$ ipython --no-banner

In [1]: import numpy as np

In [2]: np.set_printoptions(suppress=True, linewidth=100)

In [3]: arr = np.load("mat.npy")

In [4]: print(arr.round(3))
[[0.5   0.    0.    0.25  0.    0.25 ]
 [0.    1.    0.    0.    0.    0.   ]
 [0.333 0.    0.333 0.333 0.    0.   ]
 [0.    0.    0.    0.667 0.333 0.   ]
 [0.    0.333 0.    0.    0.667 0.   ]
 [0.333 0.    0.333 0.    0.    0.333]]

In [5]: A2 = np.linalg.inv(arr)

In [6]: print(np.round(np.linalg.inv(A2), 3) + 0)
[[0.5   0.    0.    0.25  0.    0.25 ]
 [0.    1.    0.    0.    0.    0.   ]
 [0.333 0.    0.333 0.333 0.    0.   ]
 [0.    0.    0.    0.667 0.333 0.   ]
 [0.    0.333 0.    0.    0.667 0.   ]
 [0.333 0.    0.333 0.    0.    0.333]]

In [7]: print(np.round(np.linalg.slogdet(arr)[0], 3))
1.0

In [8]: print(A2.round(3) + 0)
[[ 2.   -0.25  1.5  -1.5   0.75 -1.5 ]
 [ 0.    1.    0.    0.    0.    0.  ]
 [-2.    0.    1.5   0.    0.    1.5 ]
 [ 0.    0.25  0.    1.5  -0.75  0.  ]
 [ 0.   -0.5   0.    0.    1.5   0.  ]
 [ 0.    0.25 -3.    1.5  -0.75  3.  ]]

In [9]: q, vecs = np.linalg.qr(arr[:, :5])[0], np.linalg.qr(arr[:, 5:])[0]

In [10]: sig = np.linalg.svd(q.T @ vecs, compute_uv=False)

In [11]: print(round(float(np.linalg.norm(q @ q.T - vecs @ vecs.T, 2)), 3))
1.0

In [12]: print(np.round(np.degrees(np.arccos(sig.clip(0, 1))), 3))
[31.688]

In [13]: print(np.allclose(arr, arr.T))
False

In [14]: print(np.trace(arr))
3.5

In [15]: arr.inv()
AttributeError: 'numpy.ndarray' object has no attribute 'inv'


In [16]: A = np.array([[3, 2, 3, 0, 3, 0, 3],
    ...:     [1, 1, 1, 3, 1, 1, 3],
    ...:     [1, 2, 1, 2, 3, 0, 1],
    ...:     [2, 2, 0, 3, 2, 1, 2],
    ...:     [3, 3, 3, 3, 0, 1, 1],
    ...:     [3, 0, 2, 2, 2, 0, 2],
    ...:     [1, 3, 1, 0, 1, 0, 2],
    ...:     [2, 2, 0, 3, 2, 1, 2]])

In [17]: q, R = np.linalg.qr(A)

In [18]: print(np.round(q.T @ q, 3) + 0)
[[1. 0. 0. 0. 0. 0. 0.]
 [0. 1. 0. 0. 0. 0. 0.]
 [0. 0. 1. 0. 0. 0. 0.]
 [0. 0. 0. 1. 0. 0. 0.]
 [0. 0. 0. 0. 1. 0. 0.]
 [0. 0. 0. 0. 0. 1. 0.]
 [0. 0. 0. 0. 0. 0. 1.]]

In [19]: print(np.round(abs(R[0, 0]), 3), round(np.linalg.norm(A[:, 0]), 3))
6.164 6.164

In [20]: print(np.round(q @ R, 3) + 0)
[[3. 2. 3. 0. 3. 0. 3.]
 [1. 1. 1. 3. 1. 1. 3.]
 [1. 2. 1. 2. 3. 0. 1.]
 [2. 2. 0. 3. 2. 1. 2.]
 [3. 3. 3. 3. 0. 1. 1.]
 [3. 0. 2. 2. 2. 0. 2.]
 [1. 3. 1. 0. 1. 0. 2.]
 [2. 2. 0. 3. 2. 1. 2.]]

In [21]: print(np.allclose(R.T @ R, A.T @ A))
True

In [22]: P = A @ np.linalg.solve(A.T @ A, A.T)

In [23]: print(P.round(3) + 0)
[[1.  0.  0.  0.  0.  0.  0.  0. ]
 [0.  1.  0.  0.  0.  0.  0.  0. ]
 [0.  0.  1.  0.  0.  0.  0.  0. ]
 [0.  0.  0.  0.5 0.  0.  0.  0.5]
 [0.  0.  0.  0.  1.  0.  0.  0. ]
 [0.  0.  0.  0.  0.  1.  0.  0. ]
 [0.  0.  0.  0.  0.  0.  1.  0. ]
 [0.  0.  0.  0.5 0.  0.  0.  0.5]]

In [24]: print(np.round(np.diag(P), 3))
[1.  1.  1.  0.5 1.  1.  1.  0.5]

In [25]: print(np.allclose(P @ P, P))
True

In [26]: print(np.round(P @ A[:, 4], 3) + 0)
[3. 1. 3. 2. 0. 2. 1. 2.]

In [27]: print(np.round(np.trace(P), 3))
7.0

In [28]: print(np.round(np.linalg.eigvalsh(P), 3) + 0)
[0. 1. 1. 1. 1. 1. 1. 1.]

In [29]: K = np.loadtxt("test13.csv", delimiter=",")

In [30]: print(K)
[[-1.  2.  0.  0.  0.  0.  0.  0.  0.  0.  0.  0.  0.  0.  0.]
 [ 2.  1.  2.  0.  0.  0.  0.  0.  0.  0.  0.  0.  0.  0.  0.]
 [ 0.  2. -2.  2.  0.  0.  0.  0.  0.  0.  0.  0.  0.  0.  0.]
 [ 0.  0.  2.  2.  2.  0.  0.  0.  0.  0.  0.  0.  0.  0.  0.]
 [ 0.  0.  0.  2. -1.  2.  0.  0.  0.  0.  0.  0.  0.  0.  0.]
 [ 0.  0.  0.  0.  2. -2.  2.  0.  0.  0.  0.  0.  0.  0.  0.]
 [ 0.  0.  0.  0.  0.  2. -2.  2.  0.  0.  0.  0.  0.  0.  0.]
 [ 0.  0.  0.  0.  0.  0.  2. -1.  2.  0.  0.  0.  0.  0.  0.]
 [ 0.  0.  0.  0.  0.  0.  0.  2.  2.  2.  0.  0.  0.  0.  0.]
 [ 0.  0.  0.  0.  0.  0.  0.  0.  2.  0.  2.  0.  0.  0.  0.]
 [ 0.  0.  0.  0.  0.  0.  0.  0.  0.  2. -2.  2.  0.  0.  0.]
 [ 0.  0.  0.  0.  0.  0.  0.  0.  0.  0.  2.  2.  2.  0.  0.]
 [ 0.  0.  0.  0.  0.  0.  0.  0.  0.  0.  0.  2. -2.  2.  0.]
 [ 0.  0.  0.  0.  0.  0.  0.  0.  0.  0.  0.  0.  2.  2.  2.]
 [ 0.  0.  0.  0.  0.  0.  0.  0.  0.  0.  0.  0.  0.  2. -1.]]

In [31]: cov = K.T @ K

In [32]: print(np.diag(cov))
[ 5.  9. 12. 12.  9. 12. 12.  9. 12.  8. 12. 12. 12. 12.  5.]

In [33]: print(np.trace(cov), (K ** 2).sum())
153.0 153.0

In [34]: print(np.allclose(cov, cov.T))
True

In [35]: x = np.array([2, 2, 1, 0, 2, 1, 2])

In [36]: a = np.maximum(A @ x, 0)

In [37]: print(A * (a > 1e-9)[:, None])
[[3 2 3 0 3 0 3]
 [1 1 1 3 1 1 3]
 [1 2 1 2 3 0 1]
 [2 2 0 3 2 1 2]
 [3 3 3 3 0 1 1]
 [3 0 2 2 2 0 2]
 [1 3 1 0 1 0 2]
 [2 2 0 3 2 1 2]]

In [38]: print(np.maximum(A @ (3 * x), 0))
[75 42 45 51 54 48 45 51]

In [39]: print(A.T @ a)
[289 261 205 260 249  66 280]

In [40]: x = np.array([-3, 0, -1, -2, 3, -4, 1, 1, -4, -4, 5, -5, 5, -4, 0])

In [41]: target = K @ x

In [42]: print(target)
[  3.  -8.  -2.   0. -15.  16.  -8.  -7. -14.   2. -28.  10. -28.   2.  -8.]

In [43]: print(np.round(np.linalg.solve(K.T, K[3]), 3) + 0)
[0. 0. 0. 1. 0. 0. 0. 0. 0. 0. 0. 0. 0. 0. 0.]

In [44]: np.linalg.solve(K, target[:-1])
ValueError: solve1: Input operand 1 has a mismatch in its core dimension 0, with gufunc signature (m,m),(m)->(m) (size 14 is different from 15)


In [45]: print(np.round(np.linalg.solve(K, target + K[:, 14]), 3))
[-3.  0. -1. -2.  3. -4.  1.  1. -4. -4.  5. -5.  5. -4.  1.]

In [46]: rng = np.random.default_rng(80637)

In [47]: z = rng.permutation(15)

In [48]: print(z)
[14  5  3 11 13  6  4  2  9  8  1 12 10  7  0]

In [49]: A2 = K[z][:, z]

In [50]: print(round(np.linalg.det(A2), 3), round(np.linalg.det(K[z]), 3))
229376.0 229376.0

In [51]: print(np.allclose(A2, K))
False

In [52]: E = np.load("out5.npy")

In [53]: print(E)
[[1 0 0 0 0 0 0 0 0 0 0 0 0 0 0]
 [3 1 0 0 0 0 0 0 0 0 0 0 0 0 0]
 [3 0 1 0 0 0 0 0 0 0 0 0 0 0 0]
 [1 0 0 1 0 0 0 0 0 0 0 0 0 0 0]
 [2 2 1 1 1 0 0 0 0 0 0 0 0 0 0]
 [1 0 3 1 2 1 0 0 0 0 0 0 0 0 0]
 [1 3 1 1 0 3 1 0 0 0 0 0 0 0 0]
 [3 1 1 0 0 3 1 1 0 0 0 0 0 0 0]
 [3 0 1 3 1 0 2 1 1 0 0 0 0 0 0]
 [0 1 3 2 2 1 0 0 2 1 0 0 0 0 0]
 [1 3 2 0 0 2 2 3 1 2 1 0 0 0 0]
 [2 1 1 2 0 2 1 2 3 0 0 1 0 0 0]
 [1 1 3 0 1 0 0 3 0 1 2 1 1 0 0]
 [1 3 3 0 0 0 3 0 0 3 2 3 0 1 0]
 [2 3 3 0 1 1 3 3 3 2 1 1 0 2 1]]

In [54]: # triangular

In [55]: A2 = np.array([[1, 3],
    ...:     [3, 2],
    ...:     [0, 2],
    ...:     [1, 3],
    ...:     [2, 2],
    ...:     [3, 0],
    ...:     [0, 1],
    ...:     [2, 1],
    ...:     [1, 0],
    ...:     [0, 3],
    ...:     [2, 2],
    ...:     [3, 3],
    ...:     [0, 3],
    ...:     [1, 2],
    ...:     [0, 1]])

In [56]: print(np.einsum("ij->j", E))
[25 19 23 11  8 13 13 13 10  9  6  6  1  3  1]

In [57]: print(np.einsum("ik,kj->ji", E, A2))
[[ 1  6  3  2 11  9 20 17 11 14 25 23 19 24 32]
 [ 3 11 11  6 17 16 15 15 25 21 26 22 29 42 42]]

In [58]: A2 @ E
ValueError: matmul: Input operand 1 has a mismatch in its core dimension 0, with gufunc signature (n?,k),(k,m?)->(n?,m?) (size 15 is different from 2)


In [59]: U, sig, Vh = np.linalg.svd(E)

In [60]: print(np.argmax(sig[:-1] / (sig[1:] + 1e-6)) + 1)
14

In [61]: A2 = U[:, :14] @ np.diag(sig[:14]) @ Vh[:14]

In [62]: print(round(float(np.abs(E - A2).max()), 3))
0.001

In [63]: print(np.linalg.matrix_rank(E, rtol=0.05))
10

In [64]: print(round(float(np.linalg.norm(E - A2, 2)), 3), round(float(sig[14]), 3))
0.001 0.001

In [65]: print(np.linalg.matrix_rank(A2))
14

In [66]: A2 = arr / np.sqrt((arr ** 2).mean(axis=1, keepdims=True))

In [67]: print(np.linalg.matrix_rank(A2) == np.linalg.matrix_rank(arr))
True

In [68]: print(A2[4].round(3))
[0.    1.095 0.    0.    2.191 0.   ]

In [69]: A2 = E / np.sqrt((E ** 2).mean(axis=1, keepdims=True))

In [70]: print(A2[7].round(3))
[2.477 0.826 0.826 0.    0.    2.477 0.826 0.826 0.    0.    0.    0.    0.    0.    0.   ]

In [71]: J = np.load("m.npy")

In [72]: print(J)
[[ 0  0  0  0  0  0  0  0  0  0  0  0  0  0  0  0]
 [ 0 -1  0  0  0  0  0  0  0  0  0  0  0  0  0  0]
 [ 0  0 -1  0  0  0  0  0  0  0  0  0  0  0  0  0]
 [ 0  0  0  1  0  0  0  0  0  0  0  0  0  0  0  0]
 [ 0  0  0  0 -1  0  0  0  0  0  0  0  0  0  0  0]
 [ 0  0  0  0  0 -2  0  0  0  0  0  0  0  0  0  0]
 [ 0  0  0  0  0  0  0  0  0  0  0  0  0  0  0  0]
 [ 0  0  0  0  0  0  0 -2  0  0  0  0  0  0  0  0]
 [ 0  0  0  0  0  0  0  0 -1  0  0  0  0  0  0  0]
 [ 0  0  0  0  0  0  0  0  0 -1  0  0  0  0  0  0]
 [ 0  0  0  0  0  0  0  0  0  0  2  0  0  0  0  0]
 [ 0  0  0  0  0  0  0  0  0  0  0  1  0  0  0  0]
 [ 0  0  0  0  0  0  0  0  0  0  0  0  2  0  0  0]
 [ 0  0  0  0  0  0  0  0  0  0  0  0  0  0  0  0]
 [ 0  0  0  0  0  0  0  0  0  0  0  0  0  0  0  0]
 [ 0  0  0  0  0  0  0  0  0  0  0  0  0  0  0 -1]]

In [73]: # triangular: eigenvalues sit on the diagonal

In [74]: f = np.array([5, 5, 4, 0, 0, 0, 2, 4, 4, 4, 4, 4, 4, 1, 1])

In [75]: A2 = K + np.outer(f, np.eye(15)[13])

In [76]: print(np.linalg.matrix_rank(A2 - K))
1

In [77]: print(np.linalg.matrix_rank(np.linalg.inv(A2) - np.linalg.inv(K), tol=1e-8))
1

In [78]: print(np.round(np.linalg.det(A2) / np.linalg.det(K), 3), np.round(1 + np.linalg.solve(K, f)[13], 3))
1.562 1.562

In [79]: print(round(float(np.linalg.eigvalsh(J).min()), 3))
-2.0

In [80]: print(np.allclose(J[:-1].T @ np.linalg.lstsq(J[:-1].T, J[-1])[0], J[-1]))
False

In [81]: print(np.abs(np.diag(np.linalg.qr(J)[1])) > 1e-9)
[False  True  True  True  True  True False  True  True  True  True  True  True False False  True]

In [82]: print(np.linalg.lstsq(J[:-1].T, J[-1])[2])
11

In [83]: print(round(np.trace(np.linalg.pinv(J) @ J), 3))
12.0
